>>> import numpy as np
>>> np.set_printoptions(precision=1, suppress=True, linewidth=200)
>>> X = np.load("test8.npy")
>>> X
array([[-0.6, -1. , -0.9,  0.9, -0.2,  3.5,  1. , -1. ],
       [ 0.1,  0.2,  0. , -1.4, -0.3, -4. , -0.2,  0. ],
       [-0.9, -1. ,  2.8,  2.1,  0.3,  2.5,  1.4, -0.5],
       [ 0.1,  0.7, -0.6,  0.4,  0.7,  2. ,  1.6, -1.3],
       [ 0.6,  0. , -0.8, -1. , -1. ,  2. ,  0.3,  0.1],
       [-0.3,  0.5,  0. ,  0. , -0.9, -2. ,  0.1,  0.1],
       [ 0.8, -1. , -0.3,  2.2,  0.2, -3.5, -1.7, -1.7],
       [ 1.8,  4.3,  1.6,  0.3, -1.4,  5.5, -1.3,  0.6],
       [-2.3, -1.1, -0.4,  0.5,  0.7, -8. , -0.8, -1.2],
       [ 0.4, -0.4,  0.2, -0.8,  0.2, -3. , -2. ,  0.5],
       [ 0.3, -0.2, -0.7,  0.6, -0.2, -4.5,  0. ,  0. ],
       [ 0.6,  0. ,  0.3, -2. , -1.4,  4.5, -0.7, -0.8],
       [-0.8, -0.6, -0.5,  0.2, -2.7,  1.5,  0.4, -1.3],
       [ 1.4,  1.1,  1.7, -0.4,  0.1,  3. , -0.4,  0.1]])
>>> X - X[0]
array([[  0. ,   0. ,   0. ,   0. ,   0. ,   0. ,   0. ,   0. ],
       [  0.7,   1.2,   0.9,  -2.3,  -0.1,  -7.5,  -1.2,   1. ],
       [ -0.3,   0. ,   3.7,   1.2,   0.5,  -1. ,   0.4,   0.5],
       [  0.7,   1.7,   0.3,  -0.5,   0.9,  -1.5,   0.6,  -0.3],
       [  1.2,   1. ,   0.1,  -1.9,  -0.8,  -1.5,  -0.7,   1.1],
       [  0.3,   1.5,   0.9,  -0.9,  -0.7,  -5.5,  -0.9,   1.1],
       [  1.4,   0. ,   0.6,   1.3,   0.4,  -7. ,  -2.7,  -0.7],
       [  2.4,   5.3,   2.5,  -0.6,  -1.2,   2. ,  -2.3,   1.6],
       [ -1.7,  -0.1,   0.5,  -0.4,   0.9, -11.5,  -1.8,  -0.2],
       [  1. ,   0.6,   1.1,  -1.7,   0.4,  -6.5,  -3. ,   1.5],
       [  0.9,   0.8,   0.2,  -0.3,   0. ,  -8. ,  -1. ,   1. ],
       [  1.2,   1. ,   1.2,  -2.9,  -1.2,   1. ,  -1.7,   0.2],
       [ -0.2,   0.4,   0.4,  -0.7,  -2.5,  -2. ,  -0.6,  -0.3],
       [  2. ,   2.1,   2.6,  -1.3,   0.3,  -0.5,  -1.4,   1.1]])
>>> X.sum(axis=0)
array([ 1.2,  1.5,  2.4,  1.6, -5.9, -0.5, -2.3, -6.4])
>>> np.diff(X, axis=0)
array([[  0.7,   1.2,   0.9,  -2.3,  -0.1,  -7.5,  -1.2,   1. ],
       [ -1. ,  -1.2,   2.8,   3.5,   0.6,   6.5,   1.6,  -0.5],
       [  1. ,   1.7,  -3.4,  -1.7,   0.4,  -0.5,   0.2,  -0.8],
       [  0.5,  -0.7,  -0.2,  -1.4,  -1.7,   0. ,  -1.3,   1.4],
       [ -0.9,   0.5,   0.8,   1. ,   0.1,  -4. ,  -0.2,   0. ],
       [  1.1,  -1.5,  -0.3,   2.2,   1.1,  -1.5,  -1.8,  -1.8],
       [  1. ,   5.3,   1.9,  -1.9,  -1.6,   9. ,   0.4,   2.3],
       [ -4.1,  -5.4,  -2. ,   0.2,   2.1, -13.5,   0.5,  -1.8],
       [  2.7,   0.7,   0.6,  -1.3,  -0.5,   5. ,  -1.2,   1.7],
       [ -0.1,   0.2,  -0.9,   1.4,  -0.4,  -1.5,   2. ,  -0.5],
       [  0.3,   0.2,   1. ,  -2.6,  -1.2,   9. ,  -0.7,  -0.8],
       [ -1.4,  -0.6,  -0.8,   2.2,  -1.3,  -3. ,   1.1,  -0.5],
       [  2.2,   1.7,   2.2,  -0.6,   2.8,   1.5,  -0.8,   1.4]])
>>> np.round(X.mean(axis=0), 1) + 0
array([ 0.1,  0.1,  0.2,  0.1, -0.4,  0. , -0.2, -0.5])
>>> print(np.abs(X).max())
8.0
>>> np.count_nonzero(X)
np.int64(104)
>>> np.unravel_index(np.abs(X).argmax(), X.shape)
(np.int64(8), np.int64(5))
